In [1]: import numpy as np

In [2]: np.set_printoptions(precision=3, suppress=True, linewidth=200)

In [3]: tidy = lambda a: np.round(a, 3) + 0

In [4]: E = np.load("case18.npy")

In [5]: E
Out[5]: 
array([[-1.9,  1. , -2. , -2. , -1. ],
       [ 0. , -0.9,  0. ,  0. ,  1. ],
       [-2. ,  0. ,  1.1, -2. , -2. ],
       [ 0. ,  0. , -1. ,  0.1,  1. ],
       [-2. ,  1. , -2. , -2. , -0.9]])

In [6]: evals, evecs = np.linalg.eig(E)

In [7]: tidy(np.sort(np.linalg.eigvals(E @ E)))
Out[7]: array([ 0.004,  0.01 ,  0.81 ,  7.877, 19.749])

In [8]: tidy(E @ evecs[:, 0] - evals[0] * evecs[:, 0])
Out[8]: array([0., 0., 0., 0., 0.])

In [9]: tidy(evals)
Out[9]: array([-4.444,  2.807, -0.9  , -0.063,  0.1  ])

In [10]: q, R = np.linalg.qr(E)

In [11]: tidy(np.abs(np.diag(R)))
Out[11]: array([3.407, 1.225, 2.125, 0.125, 0.063])

In [12]: np.allclose(R.T @ R, E.T @ E)
Out[12]: True

In [13]: tidy(abs(R[0, 0])), tidy(np.linalg.norm(E[:, 0]))
Out[13]: (np.float64(3.407), np.float64(3.407))

In [14]: left, sv = np.linalg.svd(E)
ValueError: too many values to unpack (expected 2)


In [15]: left, sv, Vh = np.linalg.svd(E, full_matrices=False)

In [16]: tidy(left.T @ left)
Out[16]: 
array([[1., 0., 0., 0., 0.],
       [0., 1., 0., 0., 0.],
       [0., 0., 1., 0., 0.],
       [0., 0., 0., 1., 0.],
       [0., 0., 0., 0., 1.]])

In [17]: np.abs(left[:, 0]).round(6).argmax()
Out[17]: np.int64(4)

In [18]: tidy(np.sqrt((sv ** 2).sum())), tidy(np.linalg.norm(E))
Out[18]: (np.float64(6.667), np.float64(6.667))

In [19]: tidy(left.T @ E @ Vh.T)
Out[19]: 
array([[5.791, 0.   , 0.   , 0.   , 0.   ],
       [0.   , 3.037, 0.   , 0.   , 0.   ],
       [0.   , 0.   , 1.289, 0.   , 0.   ],
       [0.   , 0.   , 0.   , 0.167, 0.   ],
       [0.   , 0.   , 0.   , 0.   , 0.019]])

In [20]: tidy(np.cumsum(sv ** 2) / np.sum(sv ** 2))
Out[20]: array([0.754, 0.962, 0.999, 1.   , 1.   ])

In [21]: data = np.load("arr.npy")

In [22]: data
Out[22]: 
array([[2., 1., 0.],
       [0., 2., 1.],
       [0., 0., 2.]])

In [23]: u = np.array([-1, 1, -1])

In [24]: A2 = data + np.outer(u, np.eye(3)[1])

In [25]: tidy(np.linalg.det(A2) / np.linalg.det(data)), tidy(1 + np.linalg.solve(data, u)[1])
Out[25]: (np.float64(1.75), np.float64(1.75))

In [26]: np.linalg.matrix_rank(A2 - data)
Out[26]: np.int64(1)

In [27]: np.linalg.matrix_rank(np.linalg.inv(A2) - np.linalg.inv(data), tol=1e-8)
Out[27]: np.int64(1)
